% python3 -q
>>> import numpy as np
>>> import numpy.linalg as la
>>> np.set_printoptions(precision=2, suppress=True, linewidth=160, legacy="1.25")
>>> def rnd(a):
...     return np.round(a, 2) + 0
... 
>>> m1 = np.load("x.npy")
>>> m1
array([[ 0,  0,  0,  0,  0],
       [ 2,  3, -2,  0,  2],
       [ 0,  1, -3, -2,  1],
       [-3, -3,  0, -3, -3],
       [ 3, -5,  5,  3, -2],
       [ 0,  0,  0,  0,  0],
       [ 0,  0,  0,  0,  0],
       [ 0,  0,  0,  0,  0],
       [-1, -5,  3, -3, -3],
       [ 4,  1,  1,  0,  2],
       [ 4,  1,  1,  0,  2],
       [ 3, -5,  5,  3, -2],
       [ 2, -1,  0, -2,  1],
       [ 0,  0,  0,  0,  0],
       [ 2, -1,  0, -2,  1],
       [ 0,  0,  0,  0,  0],
       [ 5, -2,  3,  3,  0],
       [ 2, -2,  3,  0,  0],
       [ 3,  1, -3,  1,  1]])
>>> def softmax(z):
...     e = np.exp(z - z.max(axis=-1, keepdims=True))
...     return e / e.sum(axis=-1, keepdims=True)
... 
>>> rnd(softmax(10 * m1[8]))
array([0., 0., 1., 0., 0.])
>>> att = m1 @ m1.T / np.sqrt(5)
>>> rnd(softmax(att)[8] @ m1)
array([-1., -5.,  3., -3., -3.])
>>> D = la.norm(m1[:, None] - m1[None], axis=-1)
>>> rnd(D[:5, :5])
array([[ 0.  ,  4.58,  3.87,  6.  ,  8.49],
       [ 4.58,  0.  ,  3.74,  9.95, 11.79],
       [ 3.87,  3.74,  0.  ,  7.14, 11.96],
       [ 6.  ,  9.95,  7.14,  0.  , 10.1 ],
       [ 8.49, 11.79, 11.96, 10.1 ,  0.  ]])
>>> np.flatnonzero(D[0] < D.mean() / 2)
array([ 0,  5,  6,  7, 13, 15])
>>> D.mean(axis=1).argmax()
4
>>> D.shape
(19, 19)
>>> (D + 1e9 * np.eye(19)).round(6).argmin(axis=1)
array([ 5, 18,  1,  8, 11,  0,  0,  0,  3, 10,  9,  4, 14,  0, 12,  0, 17, 12,  1])
>>> rnd(la.norm(m1, axis=1))
array([0.  , 4.58, 3.87, 6.  , 8.49, 0.  , 0.  , 0.  , 7.28, 4.69, 4.69, 8.49, 3.16, 0.  , 3.16, 0.  , 6.86, 4.12, 4.58])
>>> D[0].round(6).argsort(kind="stable")[:4]
array([0, 5, 6, 7])
>>> np.unravel_index(D.round(6).argmax(), D.shape)
(2, 4)
>>> gram = m1.T @ m1
>>> np.trace(gram), (m1 ** 2).sum()
(418, 418)
>>> np.allclose(gram, gram.T)
True
>>> la.matrix_rank(gram)
5
>>> rng = np.random.default_rng(579)
>>> J = np.eye(4, dtype=int)[rng.permutation(4)] * np.array([-4, 3, 1, 9])
>>> J
array([[ 0,  0,  1,  0],
       [-4,  0,  0,  0],
       [ 0,  0,  0,  9],
       [ 0,  3,  0,  0]])
>>> rnd(la.pinv(J))
array([[ 0.  , -0.25,  0.  ,  0.  ],
       [ 0.  ,  0.  ,  0.  ,  0.33],
       [ 1.  ,  0.  ,  0.  ,  0.  ],
       [ 0.  ,  0.  ,  0.11,  0.  ]])
>>> J.T @ J
array([[16,  0,  0,  0],
       [ 0,  9,  0,  0],
       [ 0,  0,  1,  0],
       [ 0,  0,  0, 81]])
>>> x0 = np.array([1, 3, -9, 4])
>>> rhs = J @ x0
>>> rhs
array([-9, -4, 36,  9])
>>> rnd(la.solve(J, rhs))
array([ 1.,  3., -9.,  4.])
>>> rnd(la.solve(J, rhs + J[:, 2]))
array([ 1.,  3., -8.,  4.])
>>> rnd(la.solve(J, -1 * rhs))
array([-1., -3.,  9., -4.])
>>> t3 = np.stack([J, 3 * J, J[::-1]])
>>> la.matrix_rank(t3)
array([4, 4, 4])
>>> rnd(la.det(t3))
array([ 108., 8748.,  108.])
>>> (t3 @ J.T).shape
(3, 4, 4)
>>> idx = rng.integers(0, 3, 12)
>>> F = np.triu((idx[:, None] == idx) & (rng.random((12, 12)) < 0.8), 1).astype(int)
>>> F += F.T
>>> F
array([[0, 0, 1, 0, 0, 0, 0, 0, 0, 0, 1, 0],
       [0, 0, 1, 0, 0, 1, 0, 0, 0, 0, 0, 0],
       [1, 1, 0, 0, 0, 1, 0, 0, 0, 0, 0, 0],
       [0, 0, 0, 0, 0, 0, 1, 1, 0, 0, 0, 1],
       [0, 0, 0, 0, 0, 0, 1, 1, 0, 0, 0, 1],
       [0, 1, 1, 0, 0, 0, 0, 0, 0, 0, 1, 0],
       [0, 0, 0, 1, 1, 0, 0, 1, 1, 0, 0, 1],
       [0, 0, 0, 1, 1, 0, 1, 0, 1, 0, 0, 1],
       [0, 0, 0, 0, 0, 0, 1, 1, 0, 0, 0, 0],
       [0, 0, 0, 0, 0, 0, 0, 0, 0, 0, 0, 0],
       [1, 0, 0, 0, 0, 1, 0, 0, 0, 0, 0, 0],
       [0, 0, 0, 1, 1, 0, 1, 1, 0, 0, 0, 0]])
>>> # equal to its transpose
>>> f = np.array([-1, 2])
>>> np.convolve(F[8], f)
array([ 0,  0,  0,  0,  0,  0, -1,  1,  2,  0,  0,  0,  0])
>>> np.polyval(f, F[8])
array([2, 2, 2, 2, 2, 2, 1, 1, 2, 2, 2, 2])
>>> np.array([np.convolve(row, f, "same") for row in F])
array([[ 0,  0, -1,  2,  0,  0,  0,  0,  0,  0, -1,  2],
       [ 0,  0, -1,  2,  0, -1,  2,  0,  0,  0,  0,  0],
       [-1,  1,  2,  0,  0, -1,  2,  0,  0,  0,  0,  0],
       [ 0,  0,  0,  0,  0,  0, -1,  1,  2,  0,  0, -1],
       [ 0,  0,  0,  0,  0,  0, -1,  1,  2,  0,  0, -1],
       [ 0, -1,  1,  2,  0,  0,  0,  0,  0,  0, -1,  2],
       [ 0,  0,  0, -1,  1,  2,  0, -1,  1,  2,  0, -1],
       [ 0,  0,  0, -1,  1,  2, -1,  2, -1,  2,  0, -1],
       [ 0,  0,  0,  0,  0,  0, -1,  1,  2,  0,  0,  0],
       [ 0,  0,  0,  0,  0,  0,  0,  0,  0,  0,  0,  0],
       [-1,  2,  0,  0,  0, -1,  2,  0,  0,  0,  0,  0],
       [ 0,  0,  0, -1,  1,  2, -1,  1,  2,  0,  0,  0]])
